>>> import numpy as np
>>> import numpy.linalg as la
>>> np.set_printoptions(precision=2, suppress=True, linewidth=120, legacy="1.25")
>>> rng = np.random.default_rng(726511)
>>> ang = np.sort(rng.uniform(-2, 2, 45))
>>> mat = np.c_[ang, ang ** 2, ang ** 3] @ np.array([[2, 1, 1], [1, 1, 2], [2, 1, 3]])
>>> print(mat)
[[-14.58  -5.42 -16.13]
 [-12.42  -4.55 -13.33]
 [-11.74  -4.28 -12.45]
 [-11.03  -4.   -11.54]
 [-10.14  -3.64 -10.4 ]
 [ -6.88  -2.39  -6.38]
 [ -5.08  -1.73  -4.25]
 [ -4.34  -1.46  -3.42]
 [ -2.24  -0.75  -1.28]
 [ -2.22  -0.75  -1.26]
 [ -1.83  -0.62  -0.93]
 [ -1.41  -0.5   -0.62]
 [ -1.38  -0.49  -0.6 ]
 [ -0.92  -0.35  -0.34]
 [ -0.65  -0.27  -0.23]
 [ -0.63  -0.26  -0.22]
 [ -0.34  -0.15  -0.13]
 [ -0.21  -0.1   -0.09]
 [  0.04   0.02   0.02]
 [  0.25   0.13   0.15]
 [  0.31   0.17   0.19]
 [  0.49   0.27   0.34]
 [  0.64   0.35   0.46]
 [  0.7    0.39   0.52]
 [  0.89   0.51   0.71]
 [  1.12   0.65   0.95]
 [  1.6    0.93   1.49]
 [  2.14   1.27   2.16]
 [  2.23   1.32   2.26]
 [  2.45   1.46   2.55]
 [  2.73   1.63   2.91]
 [  2.91   1.74   3.15]
 [  2.91   1.74   3.15]
 [  2.95   1.76   3.19]
 [  3.26   1.95   3.61]
 [  6.95   4.16   8.76]
 [  8.07   4.83  10.39]
 [  8.95   5.34  11.66]
 [  9.94   5.92  13.1 ]
 [ 13.05   7.73  17.67]
 [ 16.83   9.91  23.28]
 [ 17.83  10.49  24.77]
 [ 18.94  11.12  26.43]
 [ 19.14  11.24  26.73]
 [ 20.42  11.97  28.64]]
>>> vec = np.array([2, 1, 3])
>>> print((mat @ vec).argmax())
44
>>> print(np.sign((mat @ vec).round(6)))
[-1. -1. -1. -1. -1. -1. -1. -1. -1. -1. -1. -1. -1. -1. -1. -1. -1. -1.  1.  1.  1.  1.  1.  1.  1.  1.  1.  1.  1.
  1.  1.  1.  1.  1.  1.  1.  1.  1.  1.  1.  1.  1.  1.  1.  1.]
>>> vec @ mat
Traceback (most recent call last):
  File "<python-input-10>", line 1, in <module>
    vec @ mat
    ~~~~^~~~~
ValueError: matmul: Input operand 1 has a mismatch in its core dimension 0, with gufunc signature (n?,k),(k,m?)->(n?,m?) (size 45 is different from 3)
>>> print(mat @ np.eye(3)[2])
[-16.13 -13.33 -12.45 -11.54 -10.4   -6.38  -4.25  -3.42  -1.28  -1.26  -0.93  -0.62  -0.6   -0.34  -0.23  -0.22  -0.13
  -0.09   0.02   0.15   0.19   0.34   0.46   0.52   0.71   0.95   1.49   2.16   2.26   2.55   2.91   3.15   3.15   3.19
   3.61   8.76  10.39  11.66  13.1   17.67  23.28  24.77  26.43  26.73  28.64]
>>> d = la.norm(mat[:, None] - mat[None], axis=-1)
>>> print((d + 1e9 * np.eye(45)).round(6).argmin(axis=1))
[ 1  2  1  2  3  6  7  6  9  8 11 12 11 14 15 14 17 16 19 20 19 22 23 22 23 24 25 28 27 28 31 32 31 32 33 36 37 36 37
 38 41 40 43 42 43]
>>> print(d[6].round(6).argsort(kind="stable")[:4])
[6 7 5 8]
>>> print(np.unravel_index(d.round(6).argmax(), d.shape))
(0, 44)
>>> print(d.mean(axis=1).argmax())
44
>>> print(np.flatnonzero(d[6] < d.mean() / 2))
[ 5  6  7  8  9 10 11 12 13 14 15 16 17 18 19]
>>> print(la.matrix_rank(d ** 2))
5
>>> W2 = mat[[34, 24]].astype(float)
>>> for _ in range(4):
...     labels = la.norm(mat[:, None] - W2, axis=-1).argmin(axis=1)
...     W2 = np.array([mat[labels == j].mean(axis=0) for j in range(2)])
... 
>>> print(labels)
[1 1 1 1 1 1 1 1 1 1 1 1 1 1 1 1 1 1 1 1 1 1 1 1 1 1 1 1 1 1 1 1 1 1 1 0 0 0 0 0 0 0 0 0 0]
>>> print(W2[1] - W2[0])
[-15.74  -8.71 -20.74]
>>> print(np.bincount(labels))
[10 35]
>>> print(W2)
[[14.01  8.27 19.14]
 [-1.73 -0.44 -1.59]]
>>> A = np.load("a.npy")
>>> print(A)
[[ 0  0  0  0  0  0]
 [ 1 -1  1 -1  1 -1]
 [ 2  2  2  2  2  2]
 [ 0  0  0  0  0  0]
 [ 1 -1  1 -1  1 -1]
 [ 2  2  2  2  2  2]]
>>> # row 3 repeats row 0
>>> print(np.argsort(-la.norm(A, axis=0).round(6), kind="stable")[:3])
[0 1 2]
>>> print(la.matrix_rank(A, rtol=0.1))
2
>>> print(round(float(la.norm(A, 2) / la.norm(A)), 2))
0.89
